% python3 -q
>>> import numpy as np
>>> np.set_printoptions(precision=2, suppress=True, linewidth=160)
>>> arr = np.array([[0, 1, 0], [0, 0, 1], [1, 0, 0]])
>>> # orthonormal columns
>>> other = arr / np.linalg.norm(arr, axis=1, keepdims=True)
>>> G = other @ other.T
>>> print((np.abs(G) > 0.9).astype(int))
[[1 0 0]
 [0 1 0]
 [0 0 1]]
>>> np.argwhere(np.triu(np.abs(G) > 0.95, 1))
array([], shape=(0, 2), dtype=int64)
>>> G[1]
array([0., 1., 0.])
>>> print((G - 2 * np.eye(3)).round(6).argmax(axis=1))
[1 0 0]
>>> G
array([[1., 0., 0.],
       [0., 1., 0.],
       [0., 0., 1.]])
>>> np.sort(np.abs(np.linalg.eigvals(arr)))[::-1]
array([1., 1., 1.])
>>> arr @ np.ones(3)
array([1., 1., 1.])
>>> np.linalg.matrix_power(arr, 100)
array([[0, 1, 0],
       [0, 0, 1],
       [1, 0, 0]])
>>> np.linalg.matrix_power(arr, 2)
array([[0, 0, 1],
       [1, 0, 0],
       [0, 1, 0]])
>>> p = np.eye(3)[1]
>>> for _ in range(6):
...     p = p @ arr
...     print(p.round(2))
... 
[0. 0. 1.]
[1. 0. 0.]
[0. 1. 0.]
[0. 0. 1.]
[1. 0. 0.]
[0. 1. 0.]
>>> vec = np.array([-6, 2, -6])
>>> print(np.sort(np.abs(np.degrees(np.angle(np.linalg.eigvals(arr))))))
[  0. 120. 120.]
>>> round(np.linalg.det(arr), 2)
np.float64(1.0)
>>> 3 - np.linalg.matrix_rank(arr - np.eye(3), tol=1e-8)
np.int64(1)
>>> print(np.linalg.inv(arr))
[[0. 0. 1.]
 [1. 0. 0.]
 [0. 1. 0.]]
>>> round(float(np.linalg.norm(vec)), 2), np.round(np.linalg.norm(arr @ vec), 2)
(8.72, np.float64(8.72))
>>> arr.T @ (arr @ vec)
array([-6,  2, -6])
>>> (arr @ arr)[0]
array([0, 0, 1])
>>> arr @ (-1.0) ** np.arange(3)
array([-1.,  1.,  1.])
>>> vec = np.array([-1, -2, 0])
>>> h1 = np.maximum(arr @ vec, 0)
>>> arr * (h1 > 1e-9)[:, None]
array([[0, 0, 0],
       [0, 0, 0],
       [0, 0, 0]])
>>> other = np.array([[1, 3], [1, 3]])
>>> cent = np.array([[3, 1], [3, 2]])
>>> E = np.block([[other, np.zeros((2, 2))], [np.zeros((2, 2)), cent]])
>>> print(E)
[[1. 3. 0. 0.]
 [1. 3. 0. 0.]
 [0. 0. 3. 1.]
 [0. 0. 3. 2.]]
>>> # 2 groups of indices that never mix
>>> rk = np.linalg.matrix_rank(E)
>>> rk
np.int64(3)
>>> ns = np.linalg.svd(E)[2][rk:].T
>>> np.allclose(E @ ns, 0)
True
>>> E @ ns
array([[0.],
       [0.],
       [0.],
       [0.]])
>>> M = np.array([[-1.79, -0.44, -1.91], [-0.44, -1.55, 1.34], [-1.91, 1.34, 0.34]])
>>> M
array([[-1.79, -0.44, -1.91],
       [-0.44, -1.55,  1.34],
       [-1.91,  1.34,  0.34]])
>>> ev, V = np.linalg.eig(M)
>>> np.sort(np.linalg.eigvals(np.linalg.inv(M)))
array([-0.5 , -0.33,  0.5 ])
>>> print(np.sort(np.linalg.eigvals(M.T)))
[-3. -2.  2.]
>>> np.round(M @ V[:, 0] - ev[0] * V[:, 0], 2) + 0
array([0., 0., 0.])
>>> ev, V = np.linalg.eigh(M)
>>> round(float(ev.sum()), 2), np.trace(M)
(-3.0, np.float64(-3.0))
>>> np.linalg.eigvalsh(M @ M)
array([4., 4., 9.])
>>> V @ np.diag(ev) @ V.T
array([[-1.79, -0.44, -1.91],
       [-0.44, -1.55,  1.34],
       [-1.91,  1.34,  0.34]])
>>> np.round(V.T @ V, 2) + 0
array([[1., 0., 0.],
       [0., 1., 0.],
       [0., 0., 1.]])
>>> print((ev > 1e-8).sum(), (ev < -1e-8).sum())
1 2
>>> np.unique(ev.round(6) + 0, return_counts=True)[1]
array([1, 1, 1])
>>> ev
array([-3., -2.,  2.])
>>> print(np.linalg.eigvalsh(M + 4 * np.eye(3)))
[1. 2. 6.]
>>> other = np.linalg.invert(M)
Traceback (most recent call last):
  File "<python-input-54>", line 1, in <module>
    other = np.linalg.invert(M)
            ^^^^^^^^^^^^^^^^
AttributeError: module 'numpy.linalg' has no attribute 'invert'
>>> other = np.linalg.inv(M)
>>> other
array([[-0.19, -0.2 , -0.3 ],
       [-0.2 , -0.35,  0.27],
       [-0.3 ,  0.27,  0.22]])
>>> print(np.allclose(other, M.T))
False
>>> np.round(M @ other, 2) + 0
array([[1., 0., 0.],
       [0., 1., 0.],
       [0., 0., 1.]])
>>> ev, V = np.linalg.eigh(other)
>>> print((ev > 1e-8).sum(), (ev < -1e-8).sum())
1 2
>>> np.linalg.eigvalsh(other @ other)
array([0.11, 0.25, 0.25])
>>> round(float(ev.sum()), 2), round(np.trace(other), 2)
(-0.33, np.float64(-0.33))
>>> V @ np.diag(ev) @ V.T
array([[-0.19, -0.2 , -0.3 ],
       [-0.2 , -0.35,  0.27],
       [-0.3 ,  0.27,  0.22]])
>>> np.linalg.eigvalsh(other + 2 * np.eye(3))
array([1.5 , 1.67, 2.5 ])
>>> np.linalg.svd(other, compute_uv=False)
array([0.5 , 0.5 , 0.33])
>>> print(np.abs(V[:, -1]).round(6).argmax())
2
>>> vec = np.array([-3, -5, 5])
>>> target = M @ vec
>>> c, lr = np.zeros(3), 1 / np.linalg.norm(M, 2) ** 2
>>> for i in range(6):
...     c -= lr * M.T @ (M @ c - target)
...     if i % 2 == 0: print(i, round(np.linalg.norm(M @ c - target), 2))
... 
0 8.28
2 2.55
4 0.79
>>> np.round(np.linalg.cond(M), 2)
np.float64(1.5)
>>> rng = np.random.default_rng(381)
>>> mat = (rng.random((4, 4)) < 0.3) + np.eye(4)
>>> mat /= mat.sum(axis=1, keepdims=True)
>>> print(mat)
[[1.  0.  0.  0. ]
 [0.  1.  0.  0. ]
 [0.5 0.  0.5 0. ]
 [0.  0.5 0.  0.5]]
>>> ev, V = np.linalg.eig(mat)
>>> np.sort(np.linalg.eigvals(mat.T))
array([0.5, 0.5, 1. , 1. ])
>>> mat @ V[:, 0] - ev[0] * V[:, 0]
array([0., 0., 0., 0.])
>>> Q, V = np.linalg.qr(mat[:, :2])[0], np.linalg.qr(mat[:, 2:])[0]
>>> sigma = np.linalg.svd(Q.T @ V, compute_uv=False)
>>> np.degrees(np.arccos(sigma.clip(0, 1)))
array([63.43, 63.43])
>>> round(np.linalg.norm(Q @ Q.T - V @ V.T, 2), 2)
np.float64(0.89)
>>> vec = np.array([2, 2, 1, 1])
>>> target = mat @ vec
>>> target
array([2. , 2. , 1.5, 1.5])
>>> print(np.linalg.solve(mat, -2 * target))
[-4. -4. -2. -2.]
>>> np.linalg.solve(mat, mat[:, 1])
array([0., 1., 0., 0.])
>>> np.linalg.solve(mat, target + mat[:, 3])
array([2., 2., 1., 2.])
>>> np.linalg.solve(mat.T, mat[2])
array([0., 0., 1., 0.])
>>> f = np.array([2, -1, 1])
>>> A = np.outer(rng.normal(size=21), f) + 0.02 * rng.normal(size=(21, 3))
>>> A
array([[-1.61,  0.78, -0.82],
       [-0.21,  0.1 , -0.11],
       [ 2.4 , -1.15,  1.18],
       [ 1.28, -0.62,  0.63],
       [-0.5 ,  0.19, -0.24],
       [ 0.68, -0.34,  0.32],
       [-0.36,  0.15, -0.15],
       [-2.13,  1.04, -1.03],
       [-0.38,  0.23, -0.2 ],
       [-1.1 ,  0.55, -0.57],
       [-0.4 ,  0.2 , -0.24],
       [-1.74,  0.86, -0.88],
       [-0.67,  0.32, -0.32],
       [ 1.01, -0.53,  0.51],
       [-1.27,  0.62, -0.64],
       [-0.2 ,  0.09, -0.11],
       [ 0.25, -0.16,  0.15],
       [ 1.31, -0.68,  0.62],
       [-3.31,  1.65, -1.66],
       [-1.01,  0.49, -0.52],
       [ 3.08, -1.55,  1.54]])
>>> cen = A - A.mean(axis=0)
>>> V = np.linalg.svd(cen)[2][:1]
>>> other = cen - cen @ V.T @ V
>>> np.linalg.norm(other, axis=1).round(6).argmax()
np.int64(4)
>>> np.cov(cen @ V.T, rowvar=False)
array(3.37)
>>> (cen @ V.T).std(axis=0)
array([1.79])
>>> np.diag(V.T @ V)
array([0.67, 0.16, 0.17])
